$ ipython --no-banner

In [1]: import numpy as np

In [2]: from numpy import linalg as LA

In [3]: np.set_printoptions(precision=3, suppress=True, linewidth=160)

In [4]: def tidy(a):
   ...:     return np.round(a, 3) + 0
   ...: 

In [5]: m1 = np.array([[1, 2, 2, 0, 0, 0],
   ...:     [-1, 0, 0, 0, 0, 0],
   ...:     [0, 0, 0, 0, 0, 0],
   ...:     [-1, -2, -2, 0, 0, 0],
   ...:     [1, 0, 0, 0, 0, 0],
   ...:     [0, 0, 0, 0, 0, 0]])

In [6]: # splits into 2 blocks

In [7]: tidy(LA.norm(m1, axis=0))
Out[7]: array([2.   , 2.828, 2.828, 0.   , 0.   , 0.   ])

In [8]: tidy(LA.norm(m1, 2))
Out[8]: np.float64(4.272)

In [9]: tidy(LA.norm(m1, "nuc"))
Out[9]: np.float64(5.596)

In [10]: m1[4] @ m1[0]
Out[10]: np.int64(1)

In [11]: tidy(LA.norm(m1, axis=1))
Out[11]: array([3., 1., 0., 3., 1., 0.])

In [12]: m1 @ m1
Out[12]: 
array([[-1,  2,  2,  0,  0,  0],
       [-1, -2, -2,  0,  0,  0],
       [ 0,  0,  0,  0,  0,  0],
       [ 1, -2, -2,  0,  0,  0],
       [ 1,  2,  2,  0,  0,  0],
       [ 0,  0,  0,  0,  0,  0]])

In [13]: tidy(LA.det(m1))
Out[13]: np.float64(0.0)

In [14]: def softmax(z):
    ...:     e = np.exp(z - z.max(axis=-1, keepdims=True))
    ...:     return e / e.sum(axis=-1, keepdims=True)
    ...: 

In [15]: tidy(softmax(m1).sum(axis=1))
Out[15]: array([1., 1., 1., 1., 1., 1.])

In [16]: scores = m1 @ m1.T / np.sqrt(6)

In [17]: tidy(softmax(scores)[4] @ m1)
Out[17]: array([0.265, 0.265, 0.265, 0.   , 0.   , 0.   ])

In [18]: tidy(softmax(scores + np.triu(np.full(scores.shape, -np.inf), 1)))
Out[18]: 
array([[1.   , 0.   , 0.   , 0.   , 0.   , 0.   ],
       [0.307, 0.693, 0.   , 0.   , 0.   , 0.   ],
       [0.333, 0.333, 0.333, 0.   , 0.   , 0.   ],
       [0.001, 0.036, 0.024, 0.94 , 0.   , 0.   ],
       [0.282, 0.125, 0.187, 0.125, 0.282, 0.   ],
       [0.167, 0.167, 0.167, 0.167, 0.167, 0.167]])

In [19]: Uu, sigma, Vt = LA.svd(m1)

In [20]: V = Vt[:(sigma > 1e-8).sum()]

In [21]: rng = np.random.default_rng(45748)

In [22]: x0 = m1[0] + -2 * m1[4] + rng.integers(2) * np.eye(6)[3]

In [23]: x0
Out[23]: array([-1.,  2.,  2.,  0.,  0.,  0.])

In [24]: LA.matrix_rank(np.vstack([m1, x0]))
Out[24]: np.int64(2)

In [25]: np.allclose(V.T @ V @ x0, x0)
Out[25]: True

In [26]: x0 = np.array([1, 1, 0, 2, 2, 2])

In [27]: a = np.maximum(m1 @ x0, 0)

In [28]: np.maximum(m1 @ x0, 0) - np.maximum(-m1 @ x0, 0)
Out[28]: array([ 3, -1,  0, -3,  1,  0])

In [29]: m1 * (a > 1e-9)[:, None]
Out[29]: 
array([[1, 2, 2, 0, 0, 0],
       [0, 0, 0, 0, 0, 0],
       [0, 0, 0, 0, 0, 0],
       [0, 0, 0, 0, 0, 0],
       [1, 0, 0, 0, 0, 0],
       [0, 0, 0, 0, 0, 0]])

In [30]: A = np.load("w.npy")

In [31]: tidy(A)
Out[31]: 
array([[-83.046, -92.754,   3.657,  10.893, -42.38 ,  22.661, -29.019, -66.867,  60.509,  17.678],
       [-48.72 , -56.465,   1.665,   5.634, -24.392,  15.875, -22.851, -40.972,  33.996,   6.789],
       [-41.304, -48.466,   1.156,   4.561, -20.477,  14.34 , -21.107, -35.211,  28.444,   4.622],
       [-41.086, -48.229,   1.14 ,   4.53 , -20.361,  14.294, -21.053, -35.04 ,  28.282,   4.56 ],
       [-31.591, -37.853,   0.437,   3.207, -15.332,  12.254, -18.473, -27.529,  21.31 ,   1.952],
       [-30.875, -37.064,   0.382,   3.111, -14.952,  12.096, -18.259, -26.955,  20.792,   1.765],
       [-24.117, -29.548,  -0.156,   2.22 , -11.364,  10.556, -16.075, -21.479,  15.961,   0.084],
       [-12.496, -16.238,  -1.124,   0.836,  -5.207,   7.574, -11.268, -11.698,   8.003,  -2.238],
       [ -6.469,  -8.968,  -1.566,   0.254,  -2.084,   5.593,  -7.742,  -6.307,   4.158,  -2.822],
       [ -1.91 ,  -3.011,  -1.554,  -0.025,   0.038,   3.249,  -3.686,  -1.903,   1.465,  -2.272],
       [ -0.398,  -0.727,  -0.933,  -0.022,   0.362,   1.466,  -1.266,  -0.325,   0.525,  -1.116],
       [ -0.223,  -0.423,  -0.691,  -0.013,   0.3  ,   1.027,  -0.814,  -0.151,   0.365,  -0.784],
       [ -0.145,  -0.281,  -0.533,  -0.008,   0.243,   0.769,  -0.576,  -0.082,   0.274,  -0.586],
       [ -0.035,  -0.07 ,  -0.18 ,  -0.001,   0.088,   0.246,  -0.163,  -0.008,   0.09 ,  -0.185],
       [  0.145,   0.122,   1.944,  -0.099,  -1.028,  -2.211,   0.657,  -0.44 ,  -1.114,   1.468],
       [  0.162,   0.11 ,   2.153,  -0.12 ,  -1.135,  -2.422,   0.651,  -0.511,  -1.259,   1.582],
       [  0.242,   0.065,   2.849,  -0.204,  -1.477,  -3.103,   0.567,  -0.755,  -1.781,   1.916],
       [  1.221,   0.07 ,   6.251,  -0.858,  -2.824,  -6.193,  -0.828,  -1.88 ,  -5.142,   2.765],
       [  1.558,   0.149,   6.968,  -1.038,  -3.039,  -6.82 ,  -1.263,  -2.075,  -6.007,   2.815],
       [  2.044,   0.291,   7.87 ,  -1.284,  -3.275,  -7.601,  -1.858,  -2.296,  -7.162,   2.826],
       [  4.68 ,   1.362,  11.539,  -2.461,  -3.894, -10.749,  -4.713,  -2.894, -12.569,   2.37 ],
       [  6.218,   2.109,  13.227,  -3.087,  -4.01 , -12.195,  -6.206,  -3.01 , -15.391,   1.934],
       [ 16.398,   7.922,  21.631,  -6.81 ,  -3.294, -19.485, -14.722,  -2.25 , -31.958,  -1.82 ],
       [ 28.628,  15.755,  29.287, -10.883,  -1.133, -26.321, -23.507,   0.091, -49.919,  -6.958]])

In [32]: # rows and columns are dependent

In [33]: np.argsort(-LA.norm(m1, axis=0).round(6), kind="stable")[:3]
Out[33]: array([1, 2, 0])

In [34]: tidy(LA.norm(m1, 2) / LA.norm(m1))
Out[34]: np.float64(0.955)

In [35]: [round(float(x), 3) for x in LA.svd(m1, compute_uv=False)[:3]]
Out[35]: [4.272, 1.324, 0.0]

In [36]: t = rng.uniform(0, 2 * np.pi, 27)

In [37]: q, _ = LA.qr(np.array([[-0.9, -0.4], [2.3, -0.2], [-1.6, -0.9], [2.5, 0.8]]))

In [38]: M = 10 * np.c_[np.cos(t), np.sin(t)] @ q.T

In [39]: tidy(M)
Out[39]: 
array([[-1.156,  8.687, -1.17 ,  4.671],
       [-1.576,  7.983, -2.19 ,  5.384],
       [-1.206, -9.071, -4.023,  0.257],
       [ 1.321, -8.439,  1.566, -4.958],
       [-1.864,  7.346, -2.915,  5.836],
       [ 2.622,  5.728,  6.583, -4.12 ],
       [ 2.629, -4.706,  4.984, -6.79 ],
       [-2.706, -5.326, -6.703,  4.402],
       [ 2.043, -6.874,  3.377, -6.096],
       [-2.251, -7.084, -5.986,  2.986],
       [ 0.74 ,  9.452,  3.069,  0.831],
       [ 1.009, -8.881,  0.82 , -4.408],
       [-2.951, -3.75 , -6.992,  5.324],
       [ 1.833, -7.422,  2.836, -5.789],
       [ 1.257,  9.015,  4.125, -0.38 ],
       [-2.123,  6.642, -3.586,  6.206],
       [-3.128, -0.973, -6.946,  6.406],
       [ 3.063, -1.387,  6.442, -6.87 ],
       [ 2.401, -5.694,  4.337, -6.558],
       [ 1.64 ,  8.473,  4.873, -1.332],
       [-2.432, -6.493, -6.288,  3.521],
       [-2.331,  5.957, -4.143,  6.474],
       [ 0.911, -8.997,  0.589, -4.228],
       [-2.336, -6.821, -6.129,  3.233],
       [-3.04 , -2.852, -7.047,  5.742],
       [-3.011,  2.049, -6.225,  6.927],
       [-1.792, -8.197, -5.16 ,  1.726]])

In [40]: C2 = np.cov(M, rowvar=False)

In [41]: tidy(M.std(axis=0))
Out[41]: array([2.122, 6.79 , 4.694, 4.89 ])

In [42]: tidy(np.polyfit(M[:, 1], M[:, 2], 1))
Out[42]: array([ 0.131, -1.028])

In [43]: Xc = M - M.mean(axis=0)

In [44]: V = LA.svd(Xc)[2][:2]

In [45]: A2 = Xc - Xc @ V.T @ V

In [46]: LA.norm(A2, axis=1).round(6).argmax()
Out[46]: np.int64(0)

In [47]: tidy(np.cov(Xc @ V.T, rowvar=False))
Out[47]: 
array([[55.391,  0.   ],
       [ 0.   , 44.878]])

In [48]: tidy(np.diag(V.T @ V))
Out[48]: array([0.098, 0.922, 0.497, 0.483])

In [49]: A2 = M / np.sqrt((M ** 2).mean(axis=1, keepdims=True))

In [50]: tidy(LA.norm(A2, axis=1))
Out[50]: array([2., 2., 2., 2., 2., 2., 2., 2., 2., 2., 2., 2., 2., 2., 2., 2., 2., 2., 2., 2., 2., 2., 2., 2., 2., 2., 2.])

In [51]: LA.matrix_rank(M - M.mean(axis=1, keepdims=True))
Out[51]: np.int64(2)

In [52]: LA.matrix_rank(A2) == LA.matrix_rank(M)
Out[52]: np.True_

In [53]: Uu, sigma, Vt = LA.svd(m1)

In [54]: tidy(sigma)
Out[54]: array([4.272, 1.324, 0.   , 0.   , 0.   , 0.   ])

In [55]: np.argmax(sigma[:-1] / (sigma[1:] + 1e-6)) + 1
Out[55]: np.int64(2)

In [56]: A2 = Uu[:, :2] @ np.diag(sigma[:2]) @ Vt[:2]

In [57]: LA.matrix_rank(A2)
Out[57]: np.int64(2)

In [58]: tidy(A2)
Out[58]: 
array([[ 1.,  2.,  2.,  0.,  0.,  0.],
       [-1.,  0.,  0.,  0.,  0.,  0.],
       [ 0.,  0.,  0.,  0.,  0.,  0.],
       [-1., -2., -2.,  0.,  0.,  0.],
       [ 1.,  0.,  0.,  0.,  0.,  0.],
       [ 0.,  0.,  0.,  0.,  0.,  0.]])

In [59]: tidy(LA.norm(m1 - A2) / LA.norm(m1))
Out[59]: np.float64(0.0)

In [60]: tidy(LA.norm(m1 - A2, 2)), tidy(sigma[2])
Out[60]: (np.float64(0.0), np.float64(0.0))

In [61]: tidy(np.abs(m1 - A2).max())
Out[61]: np.float64(0.0)

In [62]: rank = LA.matrix_rank(M)

In [63]: rank
Out[63]: np.int64(2)

In [64]: ns = LA.svd(M)[2][rank:].T

In [65]: [int(LA.matrix_rank(M[:i])) for i in range(1, len(M) + 1)]
Out[65]: 
[1,
 2,
 2,
 2,
 2,
 2,
 2,
 2,
 2,
 2,
 2,
 2,
 2,
 2,
 2,
 2,
 2,
 2,
 2,
 2,
 2,
 2,
 2,
 2,
 2,
 2,
 2]

In [66]: [int(LA.matrix_rank(M[:, :j + 1])) for j in range(4)]
Out[66]: [1, 2, 2, 2]

In [67]: [int(LA.matrix_rank(np.delete(M, i, axis=0))) for i in range(27)]
Out[67]: 
[2,
 2,
 2,
 2,
 2,
 2,
 2,
 2,
 2,
 2,
 2,
 2,
 2,
 2,
 2,
 2,
 2,
 2,
 2,
 2,
 2,
 2,
 2,
 2,
 2,
 2,
 2]

In [68]: np.allclose(M @ ns, 0)
Out[68]: True

In [69]: X = np.loadtxt("out15.csv", delimiter=",")

In [70]: X
Out[70]: 
array([[1.   , 0.9  , 0.81 , 0.729, 0.656, 0.59 , 0.531, 0.478, 0.43 ],
       [0.9  , 1.   , 0.9  , 0.81 , 0.729, 0.656, 0.59 , 0.531, 0.478],
       [0.81 , 0.9  , 1.   , 0.9  , 0.81 , 0.729, 0.656, 0.59 , 0.531],
       [0.729, 0.81 , 0.9  , 1.   , 0.9  , 0.81 , 0.729, 0.656, 0.59 ],
       [0.656, 0.729, 0.81 , 0.9  , 1.   , 0.9  , 0.81 , 0.729, 0.656],
       [0.59 , 0.656, 0.729, 0.81 , 0.9  , 1.   , 0.9  , 0.81 , 0.729],
       [0.531, 0.59 , 0.656, 0.729, 0.81 , 0.9  , 1.   , 0.9  , 0.81 ],
       [0.478, 0.531, 0.59 , 0.656, 0.729, 0.81 , 0.9  , 1.   , 0.9  ],
       [0.43 , 0.478, 0.531, 0.59 , 0.656, 0.729, 0.81 , 0.9  , 1.   ]])

In [71]: x0 = np.ones(9)

In [72]: for _ in range(6):
    ...:     x0 = X @ x0
    ...:     x0 /= LA.norm(x0)
    ...:     print(round(x0 @ X @ x0, 3))
    ...: 
6.771
6.771
6.771
6.771
6.771
6.771

In [73]: tidy(LA.eigvalsh(X)[-1])
Out[73]: np.float64(6.771)

In [74]: tidy(x0)
Out[74]: array([0.3  , 0.324, 0.342, 0.353, 0.356, 0.353, 0.342, 0.324, 0.3  ])

In [75]: A2 = X / LA.norm(X, axis=1, keepdims=True)

In [76]: C2 = A2 @ A2.T

In [77]: (C2 - 2 * np.eye(9)).round(6).argmax(axis=1)
Out[77]: array([1, 0, 1, 2, 3, 6, 7, 8, 7])

In [78]: np.argwhere(np.triu(np.abs(C2) > 0.95, 1))
Out[78]: 
array([[0, 1],
       [0, 2],
       [0, 3],
       [0, 4],
       [1, 2],
       [1, 3],
       [1, 4],
       [2, 3],
       [2, 4],
       [2, 5],
       [3, 4],
       [3, 5],
       [3, 6],
       [4, 5],
       [4, 6],
       [4, 7],
       [4, 8],
       [5, 6],
       [5, 7],
       [5, 8],
       [6, 7],
       [6, 8],
       [7, 8]])

In [79]: Uu, sigma, Vt = LA.svd(A, full_matrices=False)

In [80]: tidy(sigma / sigma[0])
Out[80]: array([1.   , 0.335, 0.096, 0.   , 0.   , 0.   , 0.   , 0.   , 0.   , 0.   ])

In [81]: tidy(np.sqrt((sigma ** 2).sum())), tidy(LA.norm(A))
Out[81]: (np.float64(271.873), np.float64(271.873))

In [82]: np.abs(Uu[:, 0]).round(6).argmax()
Out[82]: np.int64(0)

In [83]: tidy(sigma)
Out[83]: array([256.727,  86.045,  24.553,   0.   ,   0.   ,   0.   ,   0.   ,   0.   ,   0.   ,   0.   ])

In [84]: np.allclose(Uu * sigma @ Vt, A)
Out[84]: True

In [85]: tidy(np.abs(Vt[0]))
Out[85]: array([0.5  , 0.56 , 0.018, 0.066, 0.233, 0.183, 0.193, 0.393, 0.383, 0.072])

In [86]: Uu.shape, sigma.shape, Vt.shape
Out[86]: ((24, 10), (10,), (10, 10))

In [87]: tidy(Vt @ Vt.T)
Out[87]: 
array([[1., 0., 0., 0., 0., 0., 0., 0., 0., 0.],
       [0., 1., 0., 0., 0., 0., 0., 0., 0., 0.],
       [0., 0., 1., 0., 0., 0., 0., 0., 0., 0.],
       [0., 0., 0., 1., 0., 0., 0., 0., 0., 0.],
       [0., 0., 0., 0., 1., 0., 0., 0., 0., 0.],
       [0., 0., 0., 0., 0., 1., 0., 0., 0., 0.],
       [0., 0., 0., 0., 0., 0., 1., 0., 0., 0.],
       [0., 0., 0., 0., 0., 0., 0., 1., 0., 0.],
       [0., 0., 0., 0., 0., 0., 0., 0., 1., 0.],
       [0., 0., 0., 0., 0., 0., 0., 0., 0., 1.]])

In [88]: rank = LA.matrix_rank(m1)

In [89]: rank
Out[89]: np.int64(2)

In [90]: ns = LA.svd(m1)[2][rank:].T

In [91]: [int(LA.matrix_rank(m1[:i])) for i in range(1, len(m1) + 1)]
Out[91]: [1, 2, 2, 2, 2, 2]

In [92]: LA.matrix_rank(m1.T @ m1), LA.matrix_rank(m1 @ m1.T)
Out[92]: (np.int64(2), np.int64(2))

In [93]: [int(LA.matrix_rank(m1[:, :j + 1])) for j in range(6)]
Out[93]: [1, 2, 2, 2, 2, 2]

In [94]: L = LA.cholesky(X)

In [95]: tidy(L)
Out[95]: 
array([[1.   , 0.   , 0.   , 0.   , 0.   , 0.   , 0.   , 0.   , 0.   ],
       [0.9  , 0.436, 0.   , 0.   , 0.   , 0.   , 0.   , 0.   , 0.   ],
       [0.81 , 0.392, 0.436, 0.   , 0.   , 0.   , 0.   , 0.   , 0.   ],
       [0.729, 0.353, 0.392, 0.436, 0.   , 0.   , 0.   , 0.   , 0.   ],
       [0.656, 0.318, 0.353, 0.392, 0.436, 0.   , 0.   , 0.   , 0.   ],
       [0.59 , 0.287, 0.318, 0.353, 0.392, 0.436, 0.   , 0.   , 0.   ],
       [0.531, 0.257, 0.287, 0.318, 0.353, 0.392, 0.436, 0.   , 0.   ],
       [0.478, 0.231, 0.257, 0.287, 0.318, 0.353, 0.392, 0.436, 0.   ],
       [0.43 , 0.209, 0.231, 0.257, 0.287, 0.318, 0.353, 0.392, 0.436]])

In [96]: tidy(np.diag(L) ** 2)
Out[96]: array([1.  , 0.19, 0.19, 0.19, 0.19, 0.19, 0.19, 0.19, 0.19])

In [97]: X / np.sqrt(np.outer(np.diag(X), np.diag(X)))
Out[97]: 
array([[1.   , 0.9  , 0.81 , 0.729, 0.656, 0.59 , 0.531, 0.478, 0.43 ],
       [0.9  , 1.   , 0.9  , 0.81 , 0.729, 0.656, 0.59 , 0.531, 0.478],
       [0.81 , 0.9  , 1.   , 0.9  , 0.81 , 0.729, 0.656, 0.59 , 0.531],
       [0.729, 0.81 , 0.9  , 1.   , 0.9  , 0.81 , 0.729, 0.656, 0.59 ],
       [0.656, 0.729, 0.81 , 0.9  , 1.   , 0.9  , 0.81 , 0.729, 0.656],
       [0.59 , 0.656, 0.729, 0.81 , 0.9  , 1.   , 0.9  , 0.81 , 0.729],
       [0.531, 0.59 , 0.656, 0.729, 0.81 , 0.9  , 1.   , 0.9  , 0.81 ],
       [0.478, 0.531, 0.59 , 0.656, 0.729, 0.81 , 0.9  , 1.   , 0.9  ],
       [0.43 , 0.478, 0.531, 0.59 , 0.656, 0.729, 0.81 , 0.9  , 1.   ]])
